% ipython --no-banner

In [1]: import numpy as np

In [2]: np.set_printoptions(suppress=True, linewidth=140)

In [3]: arr = np.loadtxt("data.csv", delimiter=",")

In [4]: arr
Out[4]: 
array([[ 0., -1., -3.],
       [ 1.,  0.,  0.],
       [ 3.,  0.,  0.]])

In [5]: round(np.linalg.det(arr), 2)
Out[5]: np.float64(0.0)

In [6]: np.round(np.linalg.matrix_power(arr, 4), 2)
Out[6]: 
array([[100.,   0.,   0.],
       [  0.,  10.,  30.],
       [  0.,  30.,  90.]])

In [7]: np.allclose(arr, arr.T)
Out[7]: False

In [8]: np.allclose(arr @ arr.T, arr.T @ arr)
Out[8]: True

In [9]: (arr + arr.T) / 2
Out[9]: 
array([[0., 0., 0.],
       [0., 0., 0.],
       [0., 0., 0.]])

In [10]: np.trace(arr)
Out[10]: np.float64(0.0)

In [11]: (arr - arr.T) / 2
Out[11]: 
array([[ 0., -1., -3.],
       [ 1.,  0.,  0.],
       [ 3.,  0.,  0.]])

In [12]: x0 = np.array([-6, 2, 2])

In [13]: (arr * x0).sum(axis=1)
Out[13]: array([ -8.,  -6., -18.])

In [14]: np.linalg.norm(arr @ x0) <= np.linalg.norm(arr, 2) * np.linalg.norm(x0) + 1e-9
Out[14]: np.True_

In [15]: arr @ np.eye(3)[2]
Out[15]: array([-3.,  0.,  0.])

In [16]: np.einsum("ij,j->i", arr, x0)
Out[16]: array([ -8.,  -6., -18.])

In [17]: arr * x0
Out[17]: 
array([[ -0.,  -2.,  -6.],
       [ -6.,   0.,   0.],
       [-18.,   0.,   0.]])

In [18]: E = np.loadtxt("run6.csv", delimiter=",")

In [19]: E
Out[19]: 
array([[ 0.22, -0.28, -0.64],
       [ 0.07,  0.32,  0.11],
       [ 0.37,  0.92, -0.01]])

In [20]: U, sigma, vt = np.linalg.svd(E)

In [21]: sigma.round(2) + 0
Out[21]: array([1.08, 0.69, 0.  ])

In [22]: out = U[:, :2] @ np.diag(sigma[:2]) @ vt[:2]

In [23]: round(np.linalg.norm(E - out, 2), 2), np.round(sigma[2], 2)
Out[23]: (np.float64(0.0), np.float64(0.0))

In [24]: np.linalg.matrix_rank(E, rtol=0.05)
Out[24]: np.int64(2)

In [25]: P = np.triu(np.array([[0, 1, 0], [0, 1, 2], [2, 2, 1]]), 1) + np.eye(3)

In [26]: out = P @ E @ np.linalg.inv(P)

In [27]: np.linalg.matrix_rank(out)
Out[27]: np.int64(2)

In [28]: out.round(2)
Out[28]: 
array([[ 0.29, -0.25, -0.03],
       [ 0.81,  1.35, -2.61],
       [ 0.37,  0.55, -1.11]])

In [29]: mat = np.load("block2.npy")

In [30]: mat
Out[30]: 
array([[-0.19, -0.27, -0.54,  0.88],
       [-0.27,  0.95, -0.22,  0.22],
       [-0.54, -0.22,  1.84,  0.18],
       [ 0.88,  0.22,  0.18,  0.4 ]])

In [31]: # symmetric

In [32]: vals, vecs = np.linalg.eig(mat)

In [33]: np.round(np.sort(np.linalg.eigvals(mat.T)), 2)
Out[33]: array([-1.01,  1.  ,  1.  ,  2.  ])

In [34]: J = np.loadtxt("out5.csv", delimiter=",")

In [35]: J
Out[35]: 
array([[-0.99,  0.81,  0.74],
       [ 0.93, -0.58, -0.5 ],
       [ 0.98, -0.74, -0.66],
       [ 0.99, -0.79, -0.72],
       [ 0.95, -0.62, -0.54],
       [ 0.42, -0.18, -0.15],
       [ 0.64, -0.29, -0.24],
       [ 0.  ,  0.  ,  0.  ],
       [-0.98,  0.72,  0.64],
       [ 0.93, -0.58, -0.5 ],
       [-0.29,  0.12,  0.1 ],
       [-0.54,  0.24,  0.2 ],
       [-1.  ,  0.83,  0.76],
       [ 1.  , -0.97, -0.95],
       [ 0.15, -0.06, -0.05],
       [ 0.64, -0.29, -0.24],
       [ 0.64, -0.29, -0.24],
       [-0.93,  0.58,  0.5 ],
       [-0.72,  0.35,  0.29],
       [-0.83,  0.45,  0.38],
       [-0.98,  0.74,  0.66],
       [ 0.  ,  0.  ,  0.  ],
       [ 0.42, -0.18, -0.15],
       [-0.72,  0.35,  0.29],
       [ 0.78, -0.4 , -0.34],
       [ 0.54, -0.24, -0.2 ],
       [-0.54,  0.24,  0.2 ]])

In [36]: x0 = np.array([2, -4, 2])

In [37]: rhs = J @ x0

In [38]: np.round(np.linalg.lstsq(J, rhs)[0], 2)
Out[38]: array([ 2., -4.,  2.])

In [39]: try:
    ...:     np.linalg.solve(J, rhs)
    ...: except np.linalg.LinAlgError as e:
    ...:     print("failed:", e)
    ...: 
failed: Last 2 dimensions of the array must be square

In [40]: np.round(np.linalg.pinv(J) @ J, 2) + 0
Out[40]: 
array([[1., 0., 0.],
       [0., 1., 0.],
       [0., 0., 1.]])

In [41]: rng = np.random.default_rng(167)

In [42]: rhs = rhs + 0.05 * rng.normal(size=27)

In [43]: rhs.round(2)
Out[43]: 
array([-3.68,  3.16,  3.64,  3.75,  3.27,  1.26,  2.02,  0.04, -3.59,  3.16, -0.91, -1.64, -3.83,  4.02,  0.46,  1.96,  1.87, -3.18, -2.31,
       -2.7 , -3.56,  0.02,  1.31, -2.36,  2.48,  1.63, -1.67])

In [44]: b, *_ = np.linalg.lstsq(J, rhs)

In [45]: b.round(2)
Out[45]: array([ 2.15, -2.8 ,  0.89])

In [46]: b.round()
Out[46]: array([ 2., -3.,  1.])

In [47]: cen = J - J.mean(axis=0)

In [48]: vecs = np.linalg.svd(cen)[2][:2]

In [49]: out = cen - cen @ vecs.T @ vecs

In [50]: round(np.linalg.norm(out) / np.linalg.norm(cen), 2)
Out[50]: np.float64(0.01)

In [51]: np.linalg.cond(J) > 100
Out[51]: np.True_

In [52]: np.argsort(-np.linalg.norm(J, axis=0).round(6), kind="stable")[:3]
Out[52]: array([0, 1, 2])

In [53]: feats = np.load("dump.npy")

In [54]: feats
Out[54]: 
array([[ 4.55,  5.38,  5.1 ,  3.01],
       [ 0.58,  1.06, -1.91, -3.37],
       [ 3.63,  3.64, -1.55,  1.14]])

In [55]: out = feats / np.linalg.norm(feats, axis=1, keepdims=True)

In [56]: G = out @ out.T

In [57]: (np.abs(G) > 0.9).astype(int)
Out[57]: 
array([[1, 0, 0],
       [0, 1, 0],
       [0, 0, 1]])

In [58]: G[1].round(2)
Out[58]: array([-0.31,  1.  ,  0.23])

In [59]: np.round(np.linalg.norm(out, axis=1), 2)
Out[59]: array([1., 1., 1.])

In [60]: x0 = np.array([-5, -2, 3, 5])

In [61]: np.round(feats @ x0, 2)
Out[61]: array([ -3.16, -27.6 , -24.38])

In [62]: feats @ np.ones(4)
Out[62]: array([18.04, -3.64,  6.86])

In [63]: U, sigma = np.linalg.svd(feats)
Traceback (most recent call last):
  Cell In[63], line 1
    U, sigma = np.linalg.svd(feats)
ValueError: too many values to unpack (expected 2)


In [64]: U, sigma, vt = np.linalg.svd(feats, full_matrices=False)

In [65]: np.round(sigma / sigma[0], 2)
Out[65]: array([1.  , 0.5 , 0.25])

In [66]: (sigma > 1e-8).sum()
Out[66]: np.int64(3)

In [67]: np.round(np.cumsum(sigma ** 2) / np.sum(sigma ** 2), 2)
Out[67]: array([0.76, 0.95, 1.  ])

In [68]: np.allclose(U * sigma @ vt, feats)
Out[68]: True

In [69]: U.shape, sigma.shape, vt.shape
Out[69]: ((3, 3), (3,), (3, 4))

In [70]: x0 = np.array([9, 7, -9])

In [71]: np.round(np.linalg.svd(arr, compute_uv=False), 2) + 0
Out[71]: array([3.16, 3.16, 0.  ])

In [72]: x0 @ arr @ x0
Out[72]: np.float64(0.0)

In [73]: round(np.linalg.det(arr), 2)
Out[73]: np.float64(0.0)

In [74]: Q = np.linalg.solve(np.eye(3) - arr, np.eye(3) + arr)

In [75]: np.round(Q @ Q.T, 2) + 0
Out[75]: 
array([[1., 0., 0.],
       [0., 1., 0.],
       [0., 0., 1.]])

In [76]: round(float(np.linalg.det(Q)), 2)
Out[76]: 1.0

In [77]: K = np.load("sample13.npy")

In [78]: K
Out[78]: 
array([[ 1,  2,  1,  0],
       [-2,  0,  1, -2],
       [ 1,  2,  1,  0],
       [ 2, -1, -1, -2]])

In [79]: r = np.linalg.matrix_rank(K)

In [80]: r
Out[80]: np.int64(3)

In [81]: null = np.linalg.svd(K)[2][r:].T

In [82]: [int(np.linalg.matrix_rank(np.delete(K, i, axis=0))) for i in range(4)]
Out[82]: [3, 2, 3, 2]

In [83]: np.linalg.matrix_rank(K.T @ K), np.linalg.matrix_rank(K @ K.T)
Out[83]: (np.int64(3), np.int64(3))

In [84]: [int(np.linalg.matrix_rank(K[:, :j + 1])) for j in range(4)]
Out[84]: [1, 2, 3, 3]

In [85]: round(float(np.linalg.det(2 * E)), 2), np.round(np.linalg.det(E), 2)
Out[85]: (-0.0, np.float64(-0.0))

In [86]: np.round(np.linalg.eigvals(E), 2) + 0
Out[86]: array([0.27+0.39j, 0.27-0.39j, 0.  +0.j  ])

In [87]: np.round(np.linalg.det(E[::-1]), 2)
Out[87]: np.float64(0.0)

In [88]: np.round(np.einsum("ij,ji->", E, E), 2)
Out[88]: np.float64(-0.16)

In [89]: F = np.load("x.npy")

In [90]: F
Out[90]: 
array([[ 36.16,  -0.11, -20.4 ],
       [ 34.5 ,   1.61, -19.96],
       [ 35.01,   0.81, -19.52],
       [ 34.55,  -0.24, -19.41],
       [ 34.64,  -2.01, -18.08],
       [ 36.58,   0.38, -21.1 ],
       [ 35.4 ,  -0.38, -19.52],
       [ 35.78,  -0.77, -20.76],
       [ 34.58,  -0.2 , -19.72],
       [ 33.2 ,  -0.8 , -19.8 ],
       [ 36.01,   0.  , -18.81],
       [ 35.12,   0.29, -19.47],
       [ 35.14,  -0.61, -21.33],
       [ 36.24,  -0.87, -20.58],
       [ 34.36,  -1.68, -21.02],
       [ 35.5 ,  -0.62, -20.34],
       [ 35.5 ,   1.47, -20.86],
       [ 34.69,   0.31, -18.69]])

In [91]: out = np.c_[F[:, :2] @ np.array([[3, -1], [-1, 3]]), np.array([2, 1, 2, 1, 0, -1, 3, -2, 3, -1, -3, -1, 3, -1, -3, 0, -1, 3])]

In [92]: out.round(2)
Out[92]: 
array([[108.59, -36.49,   2.  ],
       [101.89, -29.67,   1.  ],
       [104.22, -32.58,   2.  ],
       [103.89, -35.27,   1.  ],
       [105.93, -40.67,   0.  ],
       [109.36, -35.44,  -1.  ],
       [106.58, -36.54,   3.  ],
       [108.11, -38.09,  -2.  ],
       [103.94, -35.18,   3.  ],
       [100.4 , -35.6 ,  -1.  ],
       [108.03, -36.01,  -3.  ],
       [105.07, -34.25,  -1.  ],
       [106.03, -36.97,   3.  ],
       [109.59, -38.85,  -1.  ],
       [104.76, -39.4 ,  -3.  ],
       [107.12, -37.36,   0.  ],
       [105.03, -31.09,  -1.  ],
       [103.76, -33.76,   3.  ]])

In [93]: np.round(np.linalg.norm(np.linalg.qr(F)[0].T @ out, axis=0) ** 2 / ((out ** 2).sum(axis=0) + 1e-12), 2)
Out[93]: array([1.  , 1.  , 0.08])

In [94]: np.round(np.linalg.lstsq(F, out[:, 0])[0], 2) + 0
Out[94]: array([ 3., -1.,  0.])

In [95]: m1 = np.load("arr.npy")

In [96]: m1
Out[96]: 
array([[0.3, 1. ],
       [0. , 1.3]])

In [97]: # column 1 is much longer than the rest

In [98]: np.round(np.linalg.matrix_power(m1 - np.diag(np.diag(m1)), 2), 2)
Out[98]: 
array([[0., 0.],
       [0., 0.]])

In [99]: np.linalg.matrix_rank(m1 - m1[0, 0] * np.eye(2))
Out[99]: np.int64(1)

In [100]: np.prod(np.diag(m1)), round(np.linalg.det(m1), 2)
Out[100]: (np.float64(0.39), np.float64(0.39))

In [101]: np.round(np.sort(np.linalg.eigvals(m1)), 2)
Out[101]: array([0.3, 1.3])

In [102]: P = np.triu(np.array([[0, 0], [2, 0]]), 1) + np.eye(2)

In [103]: out = P @ m1 @ np.linalg.inv(P)

In [104]: np.trace(out), np.trace(m1)
Out[104]: (np.float64(1.6), np.float64(1.6))

In [105]: np.round(np.linalg.det(out), 2)
Out[105]: np.float64(0.39)

In [106]: out
Out[106]: 
array([[0.3, 1. ],
       [0. , 1.3]])

In [107]: vals, vecs = np.linalg.eig(out)

In [108]: vals
Out[108]: array([0.3, 1.3])

In [109]: np.round(np.sort(np.linalg.eigvals(out.T)), 2)
Out[109]: array([0.3, 1.3])

In [110]: np.prod(vals)
Out[110]: np.float64(0.39)

In [111]: out @ vecs[:, 0] - vals[0] * vecs[:, 0]
Out[111]: array([0., 0.])

In [112]: np.round(np.sort(np.linalg.eigvals(np.linalg.inv(out))), 2)
Out[112]: array([0.77, 3.33])
